$ python3 -q
>>> import numpy as np
>>> np.set_printoptions(suppress=True, linewidth=140)
>>> rd = lambda a: np.round(a, 1) + 0
>>> arr = np.load("data.npy")
>>> arr
array([[ 1,  0,  0,  0,  0],
       [-1,  1,  0,  0,  0],
       [ 0,  1,  1,  0,  0],
       [-4,  2, -5,  1,  0],
       [-2,  3, -1,  2,  1]])
>>> vals, evecs = np.linalg.eig(arr)
>>> vals
array([1., 1., 1., 1., 1.])
>>> rd(np.sort(np.linalg.eigvals(arr.T)))
array([1., 1., 1., 1., 1.])
>>> arr @ evecs[:, 0] - vals[0] * evecs[:, 0]
array([0., 0., 0., 0., 0.])
>>> np.argsort(-np.linalg.norm(arr, axis=0).round(6), kind="stable")[:3]
array([2, 0, 1])
>>> round(np.log10(np.linalg.cond(arr)))
2
>>> rd(np.abs(np.linalg.svd(arr)[2][-1]))
array([0. , 0.1, 0.1, 0.5, 0.8])
>>> rd(np.linalg.norm(arr, 2) / np.linalg.norm(arr))
np.float64(0.9)
>>> [round(float(x), 1) for x in np.linalg.svd(arr, compute_uv=False)[:3]]
[7.7, 3.1, 1.1]
>>> np.linalg.cond(arr) > 100
np.True_
>>> x0 = np.array([7, 7, 2, -3, 0])
>>> target = arr @ x0
>>> coef, lr = np.zeros(5), 1 / np.linalg.norm(arr, 2) ** 2
>>> for i in range(15):
...     coef -= lr * arr.T @ (arr @ coef - target)
...     if i % 5 == 0: print(i, round(np.linalg.norm(arr @ coef - target), 1))
... 
0 13.7
5 7.5
10 5.6
>>> rd(np.linalg.cond(arr))
np.float64(130.4)
>>> E = np.load("layer15.npy")
>>> E
array([[1, 0, 0, 0, 0, 0, 0, 0],
       [1, 1, 0, 0, 0, 0, 0, 0],
       [2, 2, 1, 0, 0, 0, 0, 0],
       [2, 2, 1, 0, 0, 0, 0, 0],
       [0, 1, 2, 2, 0, 0, 0, 0],
       [0, 0, 0, 0, 1, 0, 0, 0],
       [2, 0, 0, 1, 1, 0, 0, 0],
       [0, 1, 1, 0, 0, 1, 2, 2]])
>>> def softmax(z):
...     e = np.exp(z - z.max(axis=-1, keepdims=True))
...     return e / e.sum(axis=-1, keepdims=True)
... 
>>> rd(softmax(E[6] + -3))
array([0.4, 0.1, 0.1, 0.2, 0.2, 0.1, 0.1, 0.1])
>>> att = E @ E.T / np.sqrt(8)
>>> rd(softmax(att))
array([[0.1, 0.1, 0.2, 0.2, 0.1, 0.1, 0.2, 0.1],
       [0.1, 0.1, 0.2, 0.2, 0.1, 0.1, 0.1, 0.1],
       [0. , 0.1, 0.4, 0.4, 0.1, 0. , 0.1, 0. ],
       [0. , 0.1, 0.4, 0.4, 0.1, 0. , 0.1, 0. ],
       [0. , 0. , 0.1, 0.1, 0.6, 0. , 0. , 0.1],
       [0.1, 0.1, 0.1, 0.1, 0.1, 0.2, 0.2, 0.1],
       [0.1, 0.1, 0.2, 0.2, 0.1, 0.1, 0.3, 0. ],
       [0. , 0. , 0. , 0. , 0. , 0. , 0. , 0.8]])
>>> rd(softmax(att)[6] @ E)
array([1.5, 0.9, 0.5, 0.5, 0.4, 0. , 0.1, 0.1])
>>> softmax(att).round(6).argmax(axis=1)
array([2, 2, 2, 2, 4, 5, 6, 7])
